$ python3 -q
>>> import numpy as np
>>> from numpy import linalg as LA
>>> np.set_printoptions(precision=2, suppress=True, linewidth=160, floatmode="fixed")
>>> data = np.load("test16.npy")
>>> data
array([[1.00, 0.90, 0.81, 0.73, 0.66, 0.59, 0.53, 0.48, 0.43, 0.39, 0.35, 0.31],
       [0.90, 1.00, 0.90, 0.81, 0.73, 0.66, 0.59, 0.53, 0.48, 0.43, 0.39, 0.35],
       [0.81, 0.90, 1.00, 0.90, 0.81, 0.73, 0.66, 0.59, 0.53, 0.48, 0.43, 0.39],
       [0.73, 0.81, 0.90, 1.00, 0.90, 0.81, 0.73, 0.66, 0.59, 0.53, 0.48, 0.43],
       [0.66, 0.73, 0.81, 0.90, 1.00, 0.90, 0.81, 0.73, 0.66, 0.59, 0.53, 0.48],
       [0.59, 0.66, 0.73, 0.81, 0.90, 1.00, 0.90, 0.81, 0.73, 0.66, 0.59, 0.53],
       [0.53, 0.59, 0.66, 0.73, 0.81, 0.90, 1.00, 0.90, 0.81, 0.73, 0.66, 0.59],
       [0.48, 0.53, 0.59, 0.66, 0.73, 0.81, 0.90, 1.00, 0.90, 0.81, 0.73, 0.66],
       [0.43, 0.48, 0.53, 0.59, 0.66, 0.73, 0.81, 0.90, 1.00, 0.90, 0.81, 0.73],
       [0.39, 0.43, 0.48, 0.53, 0.59, 0.66, 0.73, 0.81, 0.90, 1.00, 0.90, 0.81],
       [0.35, 0.39, 0.43, 0.48, 0.53, 0.59, 0.66, 0.73, 0.81, 0.90, 1.00, 0.90],
       [0.31, 0.35, 0.39, 0.43, 0.48, 0.53, 0.59, 0.66, 0.73, 0.81, 0.90, 1.00]])
>>> x0 = np.array([2, -5, 7, 1, 2, -6, -3, 2, -7, 8, 4, 8])
>>> a = np.maximum(data @ x0, 0)
>>> np.maximum(data @ x0, 0) - np.maximum(-data @ x0, 0)
array([ 5.04,  5.14,  6.43,  6.25,  5.93,  5.29,  6.01,  7.38,  8.35, 10.95, 11.97, 12.33])
>>> data * (a > 1e-9)[:, None]
array([[1.00, 0.90, 0.81, 0.73, 0.66, 0.59, 0.53, 0.48, 0.43, 0.39, 0.35, 0.31],
       [0.90, 1.00, 0.90, 0.81, 0.73, 0.66, 0.59, 0.53, 0.48, 0.43, 0.39, 0.35],
       [0.81, 0.90, 1.00, 0.90, 0.81, 0.73, 0.66, 0.59, 0.53, 0.48, 0.43, 0.39],
       [0.73, 0.81, 0.90, 1.00, 0.90, 0.81, 0.73, 0.66, 0.59, 0.53, 0.48, 0.43],
       [0.66, 0.73, 0.81, 0.90, 1.00, 0.90, 0.81, 0.73, 0.66, 0.59, 0.53, 0.48],
       [0.59, 0.66, 0.73, 0.81, 0.90, 1.00, 0.90, 0.81, 0.73, 0.66, 0.59, 0.53],
       [0.53, 0.59, 0.66, 0.73, 0.81, 0.90, 1.00, 0.90, 0.81, 0.73, 0.66, 0.59],
       [0.48, 0.53, 0.59, 0.66, 0.73, 0.81, 0.90, 1.00, 0.90, 0.81, 0.73, 0.66],
       [0.43, 0.48, 0.53, 0.59, 0.66, 0.73, 0.81, 0.90, 1.00, 0.90, 0.81, 0.73],
       [0.39, 0.43, 0.48, 0.53, 0.59, 0.66, 0.73, 0.81, 0.90, 1.00, 0.90, 0.81],
       [0.35, 0.39, 0.43, 0.48, 0.53, 0.59, 0.66, 0.73, 0.81, 0.90, 1.00, 0.90],
       [0.31, 0.35, 0.39, 0.43, 0.48, 0.53, 0.59, 0.66, 0.73, 0.81, 0.90, 1.00]])
>>> data.T @ a
array([49.07, 53.50, 57.39, 60.54, 63.09, 65.06, 66.66, 67.73, 67.92, 67.16, 64.84, 60.69])
>>> np.maximum(data @ (3 * x0), 0)
array([15.12, 15.42, 19.29, 18.75, 17.79, 15.87, 18.03, 22.14, 25.05, 32.85, 35.91, 36.99])
>>> np.flatnonzero(a > 1e-9)
array([ 0,  1,  2,  3,  4,  5,  6,  7,  8,  9, 10, 11])
>>> a
array([ 5.04,  5.14,  6.43,  6.25,  5.93,  5.29,  6.01,  7.38,  8.35, 10.95, 11.97, 12.33])
